In [1]: import numpy as np

In [2]: from numpy import linalg as LA

In [3]: np.set_printoptions(precision=1, suppress=True, linewidth=200, floatmode="fixed")

In [4]: J = np.load("case11.npy")

In [5]: J
Out[5]: 
array([[-2, -1,  0],
       [ 1,  2,  3],
       [ 4,  5,  6]])

In [6]: LA.matrix_rank(J, rtol=0.1)
Out[6]: np.int64(2)

In [7]: LA.cond(J) > 100
Out[7]: np.True_

In [8]: round(LA.norm(J, 2) / LA.norm(J), 1)
Out[8]: np.float64(1.0)

In [9]: np.unique(J.round(6), axis=0).shape
Out[9]: (3, 3)

In [10]: np.allclose(J[:-1].T @ LA.lstsq(J[:-1].T, J[-1])[0], J[-1])
Out[10]: True

In [11]: Uu, sig, vt = LA.svd(J)

In [12]: np.argmax(sig[:-1] / (sig[1:] + 1e-6)) + 1
Out[12]: np.int64(2)

In [13]: Y = Uu[:, :2] @ np.diag(sig[:2]) @ vt[:2]

In [14]: np.round(LA.norm(J - Y) / LA.norm(J), 1)
Out[14]: np.float64(0.0)

In [15]: round(np.abs(J - Y).max(), 1)
Out[15]: np.float64(0.0)

In [16]: Y.round(1) + 0
Out[16]: 
array([[-2.0, -1.0,  0.0],
       [ 1.0,  2.0,  3.0],
       [ 4.0,  5.0,  6.0]])

In [17]: LA.matrix_rank(J, rtol=0.05)
Out[17]: np.int64(2)

In [18]: E = np.array([[0.0, 1.0, 1.0], [0.0, 3.0, -1.0], [0.0, -1.0, -2.0]])

In [19]: np.round(LA.det(E), 1)
Out[19]: np.float64(0.0)

In [20]: np.trace(E)
Out[20]: np.float64(1.0)

In [21]: (E + E.T) / 2
Out[21]: 
array([[ 0.0,  0.5,  0.5],
       [ 0.5,  3.0, -1.0],
       [ 0.5, -1.0, -2.0]])

In [22]: assert E == E.T
Traceback (most recent call last):
  Cell In[22], line 1
    assert E == E.T
ValueError: The truth value of an array with more than one element is ambiguous. Use a.any() or a.all()


In [23]: E @ E
Out[23]: 
array([[ 0.0,  2.0, -3.0],
       [ 0.0, 10.0, -1.0],
       [ 0.0, -1.0,  5.0]])

In [24]: E.inv()
Traceback (most recent call last):
  Cell In[24], line 1
    E.inv()
AttributeError: 'numpy.ndarray' object has no attribute 'inv'


In [25]: LA.determinant(E)
Traceback (most recent call last):
  Cell In[25], line 1
    LA.determinant(E)
AttributeError: module 'numpy.linalg' has no attribute 'determinant'


In [26]: LA.matrix_power(E, 4)
Out[26]: 
array([[  0.0,  23.0, -17.0],
       [  0.0, 101.0, -15.0],
       [  0.0, -15.0,  26.0]])

In [27]: (E - E.T) / 2
Out[27]: 
array([[ 0.0,  0.5,  0.5],
       [-0.5,  0.0,  0.0],
       [-0.5,  0.0,  0.0]])

In [28]: rng = np.random.default_rng(38)

In [29]: Y = J + rng.integers(-2, 3, (3, 2)) @ rng.integers(-2, 3, (2, 3))

In [30]: Y
Out[30]: 
array([[-2, -2,  2],
       [-1,  3,  7],
       [ 6,  2,  6]])

In [31]: np.abs(Y - J).sum(axis=1)
Out[31]: array([3, 7, 5])

In [32]: Y - J
Out[32]: 
array([[ 0, -1,  2],
       [-2,  1,  4],
       [ 2, -3,  0]])

In [33]: LA.matrix_rank(Y - J, tol=1e-8)
Out[33]: np.int64(2)

In [34]: W = np.array([[0, 0, 0], [2, 2, 1], [2, 2, 0]])

In [35]: beta = np.array([-2, 3, 1])

In [36]: H = np.maximum(E @ W + beta, 0)

In [37]: H
Out[37]: 
array([[2.0, 7.0, 2.0],
       [2.0, 7.0, 4.0],
       [0.0, 0.0, 0.0]])

In [38]: C = np.array([[2, 1, 2], [0, 0, 2], [1, 1, 2]])

In [39]: H @ C
Out[39]: 
array([[ 6.0,  4.0, 22.0],
       [ 8.0,  6.0, 26.0],
       [ 0.0,  0.0,  0.0]])

In [40]: (H @ C).round(6).argmax(axis=1)
Out[40]: array([2, 2, 0])

In [41]: W @ C
Out[41]: 
array([[ 0,  0,  0],
       [ 5,  3, 10],
       [ 4,  2,  8]])

In [42]: z = rng.permutation(3)

In [43]: z
Out[43]: array([1, 0, 2])

In [44]: Y = E[z][:, z]

In [45]: np.sort(np.abs(LA.eigvals(Y)))
Out[45]: array([0.0, 2.2, 3.2])

In [46]: Y
Out[46]: 
array([[ 3.0,  0.0, -1.0],
       [ 1.0,  0.0,  1.0],
       [-1.0,  0.0, -2.0]])

In [47]: np.diag(Y)
Out[47]: array([ 3.0,  0.0, -2.0])

In [48]: X = np.loadtxt("mat.csv", delimiter=",")

In [49]: X
Out[49]: 
array([[-2.0,  0.0,  0.0,  0.0],
       [ 2.0, -2.0,  0.0,  0.0],
       [ 1.0,  2.0,  1.0,  0.0],
       [ 1.0, -1.0,  1.0, -1.0]])

In [50]: Y = np.array([[-1, -2], [1, 2]])

In [51]: C = np.kron(Y, X)

In [52]: C.shape
Out[52]: (8, 8)

In [53]: C
Out[53]: 
array([[ 2.0, -0.0, -0.0, -0.0,  4.0, -0.0, -0.0, -0.0],
       [-2.0,  2.0, -0.0, -0.0, -4.0,  4.0, -0.0, -0.0],
       [-1.0, -2.0, -1.0, -0.0, -2.0, -4.0, -2.0, -0.0],
       [-1.0,  1.0, -1.0,  1.0, -2.0,  2.0, -2.0,  2.0],
       [-2.0,  0.0,  0.0,  0.0, -4.0,  0.0,  0.0,  0.0],
       [ 2.0, -2.0,  0.0,  0.0,  4.0, -4.0,  0.0,  0.0],
       [ 1.0,  2.0,  1.0,  0.0,  2.0,  4.0,  2.0,  0.0],
       [ 1.0, -1.0,  1.0, -1.0,  2.0, -2.0,  2.0, -2.0]])

In [54]: r0 = np.array([-3, -3, -2, -2])

In [55]: Y = X + np.outer(r0, np.eye(4)[2])

In [56]: np.round(LA.det(Y) / LA.det(X), 1), round(float(1 + LA.solve(X, r0)[2]), 1)
Out[56]: (np.float64(-8.5), -8.5)

In [57]: LA.matrix_rank(Y - X)
Out[57]: np.int64(1)

In [58]: LA.matrix_rank(LA.inv(Y) - LA.inv(X), tol=1e-8)
Out[58]: np.int64(1)

In [59]: W = np.array([[-2, 0, 3], [0, 3, 2], [-3, -2, 2], [3, 0, 2]])

In [60]: beta = np.array([0, -2, 0])

In [61]: H = np.maximum(X @ W + beta, 0)

In [62]: (H > 0).mean(axis=0)
Out[62]: array([0.2, 0.2, 0.8])

In [63]: H
Out[63]: 
array([[4.0, 0.0, 0.0],
       [0.0, 0.0, 2.0],
       [0.0, 2.0, 9.0],
       [0.0, 0.0, 1.0]])

In [64]: C = np.array([[2, 2], [3, -3], [-2, 2]])

In [65]: H @ C
Out[65]: 
array([[  8.0,   8.0],
       [ -4.0,   4.0],
       [-12.0,  12.0],
       [ -2.0,   2.0]])

In [66]: W @ C
Out[66]: 
array([[-10,   2],
       [  5,  -5],
       [-16,   4],
       [  2,  10]])

In [67]: (H @ C).round(6).argmax(axis=1)
Out[67]: array([0, 1, 1, 1])

In [68]: Y = H / np.sqrt((H ** 2).mean(axis=1, keepdims=True))

In [69]: Y[3]
Out[69]: array([0.0, 0.0, 1.7])

In [70]: K = np.loadtxt("test19.csv", delimiter=",")

In [71]: K
Out[71]: 
array([[18.0,  0.0,  0.0],
       [35.0,  0.0,  0.0],
       [ 0.0,  5.0,  4.0],
       [10.0,  0.0,  0.0],
       [23.0,  0.0,  0.0],
       [ 0.0, 17.0, 30.0],
       [29.0,  0.0,  0.0],
       [ 0.0,  0.0,  1.0],
       [ 0.0, 27.0, 44.0],
       [ 0.0, 23.0, 38.0],
       [ 2.0,  2.0,  0.0],
       [30.0,  0.0,  0.0],
       [ 0.0, 17.0, 34.0],
       [ 0.0,  2.0,  0.0],
       [31.0,  0.0,  0.0],
       [32.0,  0.0,  0.0],
       [ 0.0, 13.0, 18.0],
       [30.0,  0.0,  0.0],
       [ 0.0,  9.0, 14.0],
       [38.0,  0.0,  0.0],
       [42.0,  0.0,  0.0],
       [13.0,  0.0,  0.0]])

In [72]: z = K[:, 0] > np.median(K[:, 0])

In [73]: r0 = K[z].mean(axis=0) - K[~z].mean(axis=0)

In [74]: r0
Out[74]: array([ 28.1, -10.5, -16.6])

In [75]: ((K - K.mean(axis=0)) @ r0 > 0).astype(int)
Out[75]: array([1, 1, 0, 1, 1, 0, 1, 0, 0, 0, 0, 1, 0, 0, 1, 1, 0, 1, 0, 1, 1, 1])

In [76]: Ac = K - K.mean(axis=0)

In [77]: vecs = LA.svd(Ac)[2][:2]

In [78]: Y = Ac - Ac @ vecs.T @ vecs

In [79]: np.round(np.cov(Ac @ vecs.T, rowvar=False), 1) + 0
Out[79]: 
array([[420.9,   0.0],
       [  0.0, 107.4]])

In [80]: LA.norm(Y, axis=1).round(6).argmax()
Out[80]: np.int64(12)

In [81]: (Ac @ vecs.T).std(axis=0)
Out[81]: array([20.0, 10.1])

In [82]: np.diag(vecs.T @ vecs)
Out[82]: array([1.0, 0.2, 0.8])

In [83]: P = K @ LA.solve(K.T @ K, K.T)

In [84]: np.allclose(P @ P, P)
Out[84]: True

In [85]: np.round(P @ K[:, 2], 1) + 0
Out[85]: array([ 0.0,  0.0,  4.0,  0.0,  0.0, 30.0,  0.0,  1.0, 44.0, 38.0,  0.0,  0.0, 34.0,  0.0,  0.0,  0.0, 18.0,  0.0, 14.0,  0.0,  0.0,  0.0])

In [86]: r0, r1 = K[16], K[14]

In [87]: r0 @ r0
Out[87]: np.float64(493.0)

In [88]: pr = (r0 @ r1) / (r0 @ r0) * r0

In [89]: LA.matrix_rank(np.outer(r0, r1))
Out[89]: np.int64(1)

In [90]: np.outer(r0, r1)
Out[90]: 
array([[  0.0,   0.0,   0.0],
       [403.0,   0.0,   0.0],
       [558.0,   0.0,   0.0]])

In [91]: r1 - pr
Out[91]: array([31.0,  0.0,  0.0])

In [92]: pr
Out[92]: array([0.0, 0.0, 0.0])

In [93]: (r1 - pr) @ r0
Out[93]: np.float64(0.0)

In [94]: round(LA.norm(r0 + r1) ** 2 + LA.norm(r0 - r1) ** 2, 1)
Out[94]: np.float64(2908.0)

In [95]: Ac = (K - K.mean(axis=0)) / K.std(axis=0)

In [96]: np.argwhere(np.abs(Ac) > 2)
Out[96]: 
array([[8, 1],
       [8, 2],
       [9, 1],
       [9, 2]])

In [97]: Ac.std(axis=0)
Out[97]: array([1.0, 1.0, 1.0])

In [98]: beta = LA.lstsq(np.delete(Ac, 1, axis=1), Ac[:, 1])[0]

In [99]: round(1 - np.var(Ac[:, 1] - np.delete(Ac, 1, axis=1) @ beta), 1)
Out[99]: np.float64(1.0)

In [100]: np.abs(beta).argmax()
Out[100]: np.int64(1)

In [101]: F = np.load("dump.npy")

In [102]: F
Out[102]: 
array([[ 3.8,  1.8,  0.1, -0.1],
       [ 2.2,  1.2, -4.6,  1.0],
       [-0.4, -0.6, -0.4,  0.0],
       [ 0.2,  0.3,  0.4, -0.9],
       [ 0.5,  1.4, -5.0,  0.9],
       [-2.0, -1.0,  2.1,  0.2],
       [ 0.9,  0.7,  4.3, -1.0],
       [-1.2, -1.4,  4.9, -2.1],
       [-0.3, -0.4, -2.4,  1.0],
       [-0.3,  0.0, -0.4, -0.9],
       [-2.3, -1.6,  5.9, -2.3],
       [ 0.9,  0.9, -1.6, -0.3],
       [-0.5, -0.4,  1.2, -1.1],
       [-1.1, -0.9,  4.6, -1.8],
       [-1.3,  0.7,  1.8, -0.3],
       [ 1.0,  0.5, -0.7,  1.4],
       [ 0.7,  0.4,  0.8,  0.1],
       [-0.6, -0.3, -0.2,  1.6],
       [-0.2, -0.3,  4.7, -1.3],
       [ 1.6,  1.3,  0.0, -1.3],
       [ 0.5,  0.2, -1.1,  0.6],
       [-0.4,  0.5, -5.6,  1.6],
       [ 1.6,  0.9, -1.4,  0.4],
       [ 1.0, -0.4, -0.2,  0.7],
       [ 0.5,  0.7, -1.3,  0.3],
       [-1.1, -0.8, -0.1,  0.2],
       [ 0.0, -0.4,  0.2, -0.2]])

In [103]: x = np.array([1, 1, 2, 1])

In [104]: target = F @ x

In [105]: LA.lstsq(F, target)[0]
Out[105]: array([1.0, 1.0, 2.0, 1.0])

In [106]: np.round(LA.pinv(F) @ F, 1) + 0
Out[106]: 
array([[1.0, 0.0, 0.0, 0.0],
       [0.0, 1.0, 0.0, 0.0],
       [0.0, 0.0, 1.0, 0.0],
       [0.0, 0.0, 0.0, 1.0]])

In [107]: try:
     ...:     LA.solve(F, target)
     ...: except LA.LinAlgError as e:
     ...:     print(e)
     ...: 
Last 2 dimensions of the array must be square

In [108]: target = target + 0.1 * rng.normal(size=27)

In [109]: target
Out[109]: array([ 5.9, -4.9, -1.7,  0.4, -7.1,  1.5,  9.3,  5.0, -4.6, -2.0,  5.6, -1.9,  0.3,  5.4,  2.6,  1.5,  2.8,  0.2,  7.6,  1.7, -0.8, -9.5,  0.1,  0.9, -1.1, -1.8, -0.4])

In [110]: beta, *_ = LA.lstsq(F, target)

In [111]: beta.round()
Out[111]: array([1.0, 1.0, 2.0, 1.0])

In [112]: round(float(LA.norm(target - F @ beta)), 1)
Out[112]: 0.5
